$ ipython --no-banner

In [1]: import numpy as np

In [2]: import numpy.linalg as la

In [3]: np.set_printoptions(precision=2, suppress=True, linewidth=200)

In [4]: W0 = np.load("w.npy")

In [5]: W0
Out[5]: 
array([[ 1, -1,  1],
       [ 1,  0,  0],
       [ 1,  1,  1]])

In [6]: vec = np.array([-1, 0, -8])

In [7]: target = W0 @ vec

In [8]: target
Out[8]: array([-9, -1, -9])

In [9]: la.solve(W0, target)
Out[9]: array([-1.,  0., -8.])

In [10]: la.solve(W0, 3 * target)
Out[10]: array([ -3.,   0., -24.])

In [11]: la.solve(W0, W0[:, 0])
Out[11]: array([ 1.,  0., -0.])

In [12]: (W0 + W0.T) / 2
Out[12]: 
array([[1. , 0. , 1. ],
       [0. , 0. , 0.5],
       [1. , 0.5, 1. ]])

In [13]: out = la.invert(W0)
---------------------------------------------------------------------------
AttributeError                            Traceback (most recent call last)
Cell In[13], line 1
----> 1 out = la.invert(W0)

AttributeError: module 'numpy.linalg' has no attribute 'invert'

In [14]: out = W0 ** -1
---------------------------------------------------------------------------
ValueError                                Traceback (most recent call last)
Cell In[14], line 1
----> 1 out = W0 ** -1

ValueError: Integers to negative integer powers are not allowed.

In [15]: out = la.inv(W0)

In [16]: la.inv(out)
Out[16]: 
array([[ 1., -1.,  1.],
       [ 1.,  0.,  0.],
       [ 1.,  1.,  1.]])

In [17]: round(float(la.cond(W0)), 2)
Out[17]: 3.23

In [18]: np.allclose(out, W0.T)
Out[18]: False

In [19]: rng = np.random.default_rng(10663)

In [20]: out = W0 + rng.integers(-2, 3, (3, 2)) @ rng.integers(-2, 3, (2, 3))

In [21]: out
Out[21]: 
array([[ 3, -2,  3],
       [ 1,  3,  2],
       [-1,  2, -1]])

In [22]: la.matrix_rank(out - W0, tol=1e-8)
Out[22]: np.int64(2)

In [23]: np.round(la.svd(out - W0, compute_uv=False), 2) + 0
Out[23]: array([4.29, 3.55, 0.  ])

In [24]: np.abs(out - W0).sum(axis=1)
Out[24]: array([5, 5, 5])

In [25]: data = np.load("arr.npy")

In [26]: data
Out[26]: 
array([[ 1,  2, -2],
       [ 2,  1,  2],
       [-2,  2,  1]])

In [27]: np.all(la.eigvalsh(data) > 0)
Out[27]: np.False_

In [28]: try:
    ...:     la.cholesky(data)
    ...: except la.LinAlgError as e:
    ...:     print(repr(e))
    ...: 
LinAlgError('Matrix is not positive definite')

In [29]: round(la.eigvalsh(data).min(), 2)
Out[29]: np.float64(-3.0)

In [30]: ev, V = la.eig(data)

In [31]: np.sort(la.eigvals(data @ data))
Out[31]: array([9., 9., 9.])

In [32]: np.sort(la.eigvals(la.inv(data)))
Out[32]: array([-0.33,  0.33,  0.33])
